$ python -q
>>> import numpy as np
>>> np.set_printoptions(suppress=True, linewidth=140)
>>> rd = lambda a: np.round(a, 2) + 0
>>> rng = np.random.default_rng(494)
>>> idx = rng.integers(0, 2, 3)
>>> M = np.array([[-2, 3, -3], [-2, -3, 2], [-2, -3, 0]]) * (idx[:, None] == idx)
>>> print(M)
[[-2  3 -3]
 [-2 -3  2]
 [-2 -3  0]]
>>> Q, vecs = np.linalg.qr(M[:, :1])[0], np.linalg.qr(M[:, 1:])[0]
>>> s = np.linalg.svd(Q.T @ vecs, compute_uv=False)
>>> print(rd(np.degrees(np.arccos(s.clip(0, 1)))))
[38.11]
>>> print((s > 0.9).sum())
0
>>> print(rd(s))
[0.79]
>>> f = np.array([5, 4, -4])
>>> A2 = M + np.outer(f, np.eye(3)[0])
>>> print(np.linalg.matrix_rank(A2 - M))
1
>>> U, s, VT = np.linalg.svd(M, full_matrices=False)
>>> print(rd(s / s[0]))
[1.   0.61 0.17]
>>> print(U.shape, s.shape, VT.shape)
(3, 3) (3,) (3, 3)
>>> print(rd(U.T @ U))
[[1. 0. 0.]
 [0. 1. 0.]
 [0. 0. 1.]]
>>> print(np.abs(U[:, 0]).round(6).argmax())
1
>>> print(rd(np.sqrt((s ** 2).sum())), rd(np.linalg.norm(M)))
7.21 7.21
>>> arr = np.array([[3, 0, -2, 0], [-3, 1, 3, 2], [2, 2, 3, -3], [-2, 1, -2, 1]])
>>> A2 = np.linalg.inv(arr)
>>> print(rd(np.linalg.slogdet(arr)[0]))
-1.0
>>> print(rd(arr @ A2))
[[1. 0. 0. 0.]
 [0. 1. 0. 0.]
 [0. 0. 1. 0.]
 [0. 0. 0. 1.]]
>>> print(rd(np.linalg.det(arr) * A2))
[[-32. -10.  -2.  14.]
 [-25. -17. -23. -35.]
 [  1. -15.  -3.  21.]
 [-37. -33.  13.   7.]]
>>> print((np.abs(A2) > 1e-9).astype(int))
[[1 1 1 1]
 [1 1 1 1]
 [1 1 1 1]
 [1 1 1 1]]
>>> mat = np.load("mat.npy")
>>> print(mat)
[[-1  0  0  0  0  0]
 [-2  0  0  0  0  0]
 [-3  0  0  0  0  0]
 [ 0  0 -1  0  0  0]
 [ 0  0 -2  0  0  0]
 [ 0  0 -3  0  0  0]
 [ 0  0  0  0 -1  0]
 [ 0  0  0  0 -2  0]
 [ 0  0  0  0 -3  0]]
>>> # columns 1 and 3 are equal
>>> print(np.abs(np.diag(np.linalg.qr(mat)[1])) > 1e-9)
[ True False  True False  True False]
>>> print(rd(mat @ np.linalg.pinv(mat) @ mat))
[[-1.  0.  0.  0.  0.  0.]
 [-2.  0.  0.  0.  0.  0.]
 [-3.  0.  0.  0.  0.  0.]
 [ 0.  0. -1.  0.  0.  0.]
 [ 0.  0. -2.  0.  0.  0.]
 [ 0.  0. -3.  0.  0.  0.]
 [ 0.  0.  0.  0. -1.  0.]
 [ 0.  0.  0.  0. -2.  0.]
 [ 0.  0.  0.  0. -3.  0.]]
>>> print(np.unique(mat.round(6), axis=0).shape)
(9, 6)
>>> print(rd(np.trace(np.linalg.pinv(mat) @ mat)))
3.0
>>> idx = rng.integers(0, 2, 8)
>>> feats = np.triu((idx[:, None] == idx) & (rng.random((8, 8)) < 0.8), 1).astype(int)
>>> feats += feats.T
>>> print(feats)
[[0 0 0 1 1 0 0 1]
 [0 0 0 0 0 1 0 0]
 [0 0 0 1 0 0 0 1]
 [1 0 1 0 1 0 0 0]
 [1 0 0 1 0 0 0 1]
 [0 1 0 0 0 0 1 0]
 [0 0 0 0 0 1 0 0]
 [1 0 1 0 1 0 0 0]]
>>> # 2 groups of indices that never mix
>>> print(np.argwhere(np.triu(feats)))
[[0 3]
 [0 4]
 [0 7]
 [1 5]
 [2 3]
 [2 7]
 [3 4]
 [4 7]
 [5 6]]
>>> print(feats @ feats)
[[3 0 2 1 2 0 0 1]
 [0 1 0 0 0 0 1 0]
 [2 0 2 0 2 0 0 0]
 [1 0 0 3 1 0 0 3]
 [2 0 2 1 3 0 0 1]
 [0 0 0 0 0 2 0 0]
 [0 1 0 0 0 0 1 0]
 [1 0 0 3 1 0 0 3]]
>>> print(feats.sum(axis=0))
[3 1 2 3 3 2 1 3]
>>> L = np.diag(feats.sum(axis=1)) - feats
>>> print(L @ np.ones(8))
[0. 0. 0. 0. 0. 0. 0. 0.]
>>> theta = np.radians(72)
>>> r_ = np.eye(8)
>>> r_[1, 1] = r_[2, 2] = np.cos(theta)
>>> r_[1, 2], r_[2, 1] = -np.sin(theta), np.sin(theta)
>>> print(rd(r_))
[[ 1.    0.    0.    0.    0.    0.    0.    0.  ]
 [ 0.    0.31 -0.95  0.    0.    0.    0.    0.  ]
 [ 0.    0.95  0.31  0.    0.    0.    0.    0.  ]
 [ 0.    0.    0.    1.    0.    0.    0.    0.  ]
 [ 0.    0.    0.    0.    1.    0.    0.    0.  ]
 [ 0.    0.    0.    0.    0.    1.    0.    0.  ]
 [ 0.    0.    0.    0.    0.    0.    1.    0.  ]
 [ 0.    0.    0.    0.    0.    0.    0.    1.  ]]
>>> A2 = feats @ r_.T
>>> print(np.allclose(np.linalg.norm(feats, axis=1), np.linalg.norm(A2, axis=1)))
True
>>> print(rd(np.abs(A2 - feats).max(axis=0)))
[0.   0.95 0.95 0.   0.   0.   0.   0.  ]
>>> print(rd(np.linalg.svd(feats, compute_uv=False)), rd(np.linalg.svd(A2, compute_uv=False)))
[2.86 2.18 1.41 1.41 1.   0.32 0.   0.  ] [2.86 2.18 1.41 1.41 1.   0.32 0.   0.  ]
>>> F = np.load("out0.npy")
>>> print(F)
[[ 1  4  1  4]
 [-5 -8 -5 -8]
 [ 1  4  1  4]
 [-5 -8 -5 -8]]
>>> # row 2 repeats row 0
>>> print(np.linalg.lstsq(F[:-1].T, F[-1])[2])
2
>>> print(rd(np.trace(np.linalg.pinv(F) @ F)))
2.0
>>> print(rd(F @ np.linalg.pinv(F) @ F))
[[ 1.  4.  1.  4.]
 [-5. -8. -5. -8.]
 [ 1.  4.  1.  4.]
 [-5. -8. -5. -8.]]
>>> print(np.abs(np.diag(np.linalg.qr(F)[1])) > 1e-9)
[ True  True False False]
>>> G = F.T @ F
>>> print(np.allclose(G, G.T))
True
>>> print(rd(np.linalg.eigvalsh(G)[::-1]))
[418.49   5.51   0.     0.  ]
>>> vec = np.array([3, -1, -3, -3, 1, -1, 2, 3])
>>> print(feats @ (2 * vec))
[ 2 -2  0  2  6  2 -2  2]
>>> print(np.linalg.norm(feats @ vec) <= np.linalg.norm(feats, 2) * np.linalg.norm(vec) + 1e-9)
True
>>> print(feats @ np.eye(8)[6])
[0. 0. 0. 0. 0. 1. 0. 0.]
>>> print(feats @ np.ones(8))
[3. 1. 2. 3. 3. 2. 1. 3.]
>>> vec = np.array([9, -5, -6, 4])
>>> print(F @ np.eye(4)[1])
[ 4. -8.  4. -8.]
>>> print(np.linalg.norm(F @ vec) <= np.linalg.norm(F, 2) * np.linalg.norm(vec) + 1e-9)
True
>>> print(F @ vec)
[-1 -7 -1 -7]
>>> print((F * vec).sum(axis=1))
[-1 -7 -1 -7]
>>> print(F @ (2 * vec))
[ -2 -14  -2 -14]
>>> X = np.load("data.npy")
>>> print(X)
[[ 0  1  2  2]
 [-1  0 -1  0]
 [-2  1  0 -2]
 [-2  0  2  0]]
>>> A2 = X / np.sqrt((X ** 2).mean(axis=1, keepdims=True))
>>> print(rd(np.linalg.norm(A2, axis=1)))
[2. 2. 2. 2.]
>>> print(np.linalg.matrix_rank(A2) == np.linalg.matrix_rank(X))
True
>>> print(np.linalg.matrix_rank(X - X.mean(axis=1, keepdims=True)))
3
>>> print(X - X.mean(axis=1, keepdims=True))
[[-1.25 -0.25  0.75  0.75]
 [-0.5   0.5  -0.5   0.5 ]
 [-1.25  1.75  0.75 -1.25]
 [-2.    0.    2.    0.  ]]
>>> A2 = X / np.linalg.norm(X, axis=1, keepdims=True)
>>> G = A2 @ A2.T
>>> print(np.argwhere(np.triu(np.abs(G) > 0.95, 1)))
[]
>>> print((G - 2 * np.eye(4)).round(6).argmax(axis=1))
[3 2 1 0]
>>> print((np.abs(G) > 0.9).astype(int))
[[1 0 0 0]
 [0 1 0 0]
 [0 0 1 0]
 [0 0 0 1]]
>>> print(np.einsum("ij,ji->", X, X))
-28
>>> print(np.einsum("ii->", X))
0
>>> print(rd(np.poly(X)))
[ 1.  0. 14.  0. 16.]
>>> print(rd(np.linalg.det(2 * X)), rd(np.linalg.det(X)))
256.0 16.0
>>> print(rd(np.linalg.det(X[::-1])))
16.0
>>> vec = np.array([7, 1, 7, 8])
>>> print(rd(np.linalg.svd(X, compute_uv=False)))
[3.57 3.57 1.12 1.12]
>>> Q = np.linalg.solve(np.eye(4) - X, np.eye(4) + X)
>>> print(rd(np.linalg.det(Q)))
1.0
>>> print(rd(Q @ Q.T))
[[1. 0. 0. 0.]
 [0. 1. 0. 0.]
 [0. 0. 1. 0.]
 [0. 0. 0. 1.]]
>>> m1 = np.load("test11.npy")
>>> print(m1)
[[-3.35 -1.83 -0.3  -5.16]
 [-1.05  2.34 -0.67 11.66]
 [ 8.68  0.99 -2.1  -0.08]
 [-5.33 -2.39 -1.47 -3.61]
 [-0.17  2.13 -0.73  9.95]
 [ 9.22  1.42 -1.42  0.46]
 [-3.82 -2.44  0.   -6.72]
 [ 7.67  0.97 -0.18 -0.55]
 [-4.53 -1.49 -0.71 -6.26]
 [ 2.18  1.62 -0.83 12.31]
 [ 7.76  0.88 -0.73  0.65]
 [ 9.87  2.96 -0.93  0.19]
 [ 8.44  0.96 -0.24 -1.39]
 [-5.09 -1.33 -0.17 -6.33]
 [ 7.95  1.15 -2.13 -0.29]
 [-0.62  3.7  -2.01 12.61]
 [ 6.46  1.73 -1.05  0.33]
 [-2.28 -0.12 -2.35 -3.21]
 [ 8.69  1.91 -2.26  0.14]
 [-4.96 -4.01 -0.4  -5.15]
 [ 8.37  0.86 -2.08  0.85]
 [-4.47 -2.84 -0.63 -3.56]
 [ 8.75  3.97 -0.78  0.93]
 [-5.71 -1.98 -0.31 -5.83]
 [ 6.93  2.27 -0.09 -0.28]
 [-0.27  1.49 -0.67 10.79]
 [-0.76  1.44 -0.62  9.94]
 [ 0.55  3.01 -1.75 11.42]
 [ 9.37  1.47 -1.71 -0.18]
 [ 6.98  3.92  0.09  1.01]
 [-6.09 -1.04 -0.78 -3.39]
 [-5.33 -1.09 -1.87 -6.12]
 [ 6.75  1.55  2.22  2.75]]
>>> P = m1 @ np.linalg.solve(m1.T @ m1, m1.T)
>>> print(rd(P @ m1[:, 3]))
[-5.16 11.66 -0.08 -3.61  9.95  0.46 -6.72 -0.55 -6.26 12.31  0.65  0.19 -1.39 -6.33 -0.29 12.61  0.33 -3.21  0.14 -5.15  0.85 -3.56  0.93
 -5.83 -0.28 10.79  9.94 11.42 -0.18  1.01 -3.39 -6.12  2.75]
>>> print(np.linalg.matrix_rank(np.eye(33) - P))
29
>>> print(rd(np.linalg.eigvalsh(P)))
[0. 0. 0. 0. 0. 0. 0. 0. 0. 0. 0. 0. 0. 0. 0. 0. 0. 0. 0. 0. 0. 0. 0. 0. 0. 0. 0. 0. 0. 1. 1. 1. 1.]
>>> f = np.array([-9, 0])
>>> print(np.convolve(M[2], f))
[18 27  0  0]
>>> print(np.array([np.convolve(row, f, "same") for row in M]))
[[ 18 -27  27]
 [ 18  27 -18]
 [ 18  27   0]]
>>> print(np.correlate(M[2], M[1], "full"))
[-4  0 13  6  0]
>>> A = np.load("w.npy")
>>> print(rd(A))
[[11.63  7.32  1.49 10.19]
 [ 7.62  5.31  6.05  7.64]
 [10.59  6.79  2.27  9.94]
 [ 8.97  5.99  2.69 10.33]
 [12.57  7.79  0.42 10.79]
 [12.86  7.93 -0.48 11.55]
 [ 9.84  6.42  1.3  11.28]
 [ 8.19  5.6   4.62  8.78]
 [ 9.09  6.04  3.88  9.08]
 [11.96  7.48  1.58  9.94]
 [13.76  8.38 -2.01 12.63]
 [ 9.16  6.08  3.92  9.  ]
 [ 7.37  5.18  6.08  7.74]
 [10.29  6.64  3.54  8.81]
 [10.56  6.78  1.31 10.91]
 [ 8.45  5.72  5.11  8.16]
 [ 7.23  5.11  6.47  7.42]
 [ 9.98  6.49  2.3  10.2 ]
 [ 9.04  6.02  4.87  8.11]
 [ 9.21  6.1   4.66  8.24]
 [ 7.75  5.38  5.84  7.78]
 [ 6.33  4.66  6.94  7.39]
 [10.35  6.67  0.92 11.41]
 [ 9.44  6.22  4.73  8.05]
 [ 8.22  5.61  5.12  8.27]
 [10.77  6.89  1.84 10.27]
 [ 7.77  5.38  4.98  8.64]
 [10.91  6.95  1.44 10.6 ]]
>>> D = np.linalg.norm(A[:, None] - A[None], axis=-1)
>>> print(np.flatnonzero(D[2] < D.mean() / 2))
[ 0  2  3  6  9 13 14 17 25 27]
>>> print(D.shape)
(28, 28)
>>> print((D + 1e9 * np.eye(28)).round(6).argmin(axis=1))
[ 9 20 25 17  5  4 22 26 11  0  5  8  1 11 27 24 12  2 19 18  1 16 14 19 15 27  7 14]
